% ipython --no-banner

In [1]: import numpy as np

In [2]: from numpy import linalg as LA

In [3]: np.set_printoptions(precision=3, suppress=True, linewidth=200, floatmode="fixed")

In [4]: F = np.loadtxt("run6.csv", delimiter=",")

In [5]: print(F)
[[ 0.000  0.000  0.000  0.000  0.000]
 [ 0.000  4.000  4.000 -1.000 -1.000]
 [ 0.000  0.000  0.000  0.000  0.000]
 [-1.000  2.000  2.000  3.000  1.000]
 [ 0.000  0.000  0.000  0.000  0.000]
 [ 9.000  5.000  6.000  6.000  2.000]
 [-1.000  2.000  2.000  3.000  1.000]
 [ 0.000  0.000  0.000  0.000  0.000]
 [ 0.000  0.000  0.000  0.000  0.000]
 [ 4.000  4.000  7.000  3.000  2.000]
 [-2.000  7.000  4.000  3.000 -4.000]
 [ 0.000  0.000  0.000  0.000  0.000]
 [ 5.000 -3.000 -5.000  4.000  1.000]
 [ 1.000 -1.000  2.000 -1.000  4.000]
 [ 0.000  0.000  0.000  0.000  0.000]
 [ 0.000  0.000  0.000  0.000  0.000]
 [ 4.000  4.000  7.000  3.000  2.000]
 [ 1.000 -1.000  2.000 -1.000  4.000]
 [ 6.000  0.000  1.000  2.000  4.000]
 [ 0.000  0.000  0.000  0.000  0.000]
 [ 1.000 -1.000  2.000 -1.000  4.000]
 [ 8.000  2.000  0.000  8.000 -1.000]
 [ 9.000  5.000  6.000  6.000  2.000]
 [ 0.000  0.000  0.000  0.000  0.000]
 [ 6.000 -4.000 -3.000  3.000  5.000]
 [ 0.000  4.000  4.000 -1.000 -1.000]
 [ 5.000 -3.000 -5.000  4.000  1.000]
 [ 5.000 -3.000 -5.000  4.000  1.000]]

In [6]: B = np.c_[F[:, :4] @ np.array([[3, -2, 4, -5], [4, -5, 2, 1], [-5, 2, -5, 0], [4, -3, 2, 3]]), np.array([2, 3, -3, 1, -1, -1, 0, 0, -3, -1, 0, 0, -3, -3, -2, 2, 0, -1, -2, 2, 1, 2, 2, -3, -2, -3, 1, -3])]

In [7]: print(B)
[[  0.000   0.000   0.000   0.000   2.000]
 [ -8.000  -9.000 -14.000   1.000   3.000]
 [  0.000   0.000   0.000   0.000  -3.000]
 [  7.000 -13.000  -4.000  16.000   1.000]
 [  0.000   0.000   0.000   0.000  -1.000]
 [ 41.000 -49.000  28.000 -22.000  -1.000]
 [  7.000 -13.000  -4.000  16.000   0.000]
 [  0.000   0.000   0.000   0.000   0.000]
 [  0.000   0.000   0.000   0.000  -3.000]
 [  5.000 -23.000  -5.000  -7.000  -1.000]
 [ 14.000 -32.000  -8.000  26.000   0.000]
 [  0.000   0.000   0.000   0.000   0.000]
 [ 44.000 -17.000  47.000 -16.000  -3.000]
 [-15.000  10.000 -10.000  -9.000  -3.000]
 [  0.000   0.000   0.000   0.000  -2.000]
 [  0.000   0.000   0.000   0.000   2.000]
 [  5.000 -23.000  -5.000  -7.000   0.000]
 [-15.000  10.000 -10.000  -9.000  -1.000]
 [ 21.000 -16.000  23.000 -24.000  -2.000]
 [  0.000   0.000   0.000   0.000   2.000]
 [-15.000  10.000 -10.000  -9.000   1.000]
 [ 64.000 -50.000  52.000 -14.000   2.000]
 [ 41.000 -49.000  28.000 -22.000   2.000]
 [  0.000   0.000   0.000   0.000  -3.000]
 [ 29.000  -7.000  37.000 -25.000  -2.000]
 [ -8.000  -9.000 -14.000   1.000  -3.000]
 [ 44.000 -17.000  47.000 -16.000   1.000]
 [ 44.000 -17.000  47.000 -16.000  -3.000]]

In [8]: print(np.round(LA.lstsq(F, B[:, 0])[0], 3) + 0)
[ 3.000  4.000 -5.000  4.000  0.000]

In [9]: print(LA.matrix_rank(B))
5

In [10]: print(LA.matrix_rank(np.c_[F, B]))
6

In [11]: print(LA.norm(LA.qr(F)[0].T @ B, axis=0) ** 2 / ((B ** 2).sum(axis=0) + 1e-12))
[1.000 1.000 1.000 1.000 0.147]

In [12]: C2 = np.cov(F, rowvar=False)

In [13]: print(np.argwhere(np.triu(np.abs(np.corrcoef(F.T)) > 0.8, 1)))
[[1 2]]

In [14]: print(C2.shape)
(5, 5)

In [15]: print(round(np.corrcoef(F[:, 0], F[:, 4])[0, 1], 3))
0.427

In [16]: vec = np.array([0, 1, 5, 4, 0])

In [17]: rhs = F @ vec

In [18]: print(np.round(LA.lstsq(F, rhs)[0], 3) + 0)
[0.000 1.000 5.000 4.000 0.000]

In [19]: print(np.round(LA.solve(F.T @ F, F.T @ rhs), 3) + 0)
[0.000 1.000 5.000 4.000 0.000]

In [20]: print(np.round(LA.pinv(F) @ F, 3) + 0)
[[1.000 0.000 0.000 0.000 0.000]
 [0.000 1.000 0.000 0.000 0.000]
 [0.000 0.000 1.000 0.000 0.000]
 [0.000 0.000 0.000 1.000 0.000]
 [0.000 0.000 0.000 0.000 1.000]]

In [21]: rng = np.random.default_rng(3308)

In [22]: rhs = rhs + 0.05 * rng.normal(size=28)

In [23]: print(rhs)
[  0.067  19.905  -0.024  24.075  -0.041  58.883  23.955  -0.003   0.086  51.010  38.980   0.055 -12.057   5.067  -0.016  -0.013  51.015   5.043  13.020   0.007   4.957  33.999  58.913   0.038
  -6.964  20.002 -11.962 -11.989]

In [24]: c, *_ = LA.lstsq(F, rhs)

In [25]: print(c)
[-0.011  0.979  5.011  4.012  0.001]

In [26]: print([round(float(LA.norm(LA.solve(F.T @ F + lam * np.eye(5), F.T @ rhs))), 2) for lam in (0, 1, 10, 100)])
[6.49, 6.17, 5.53, 4.53]

In [27]: print(round(LA.norm(rhs - F @ c), 3))
0.227
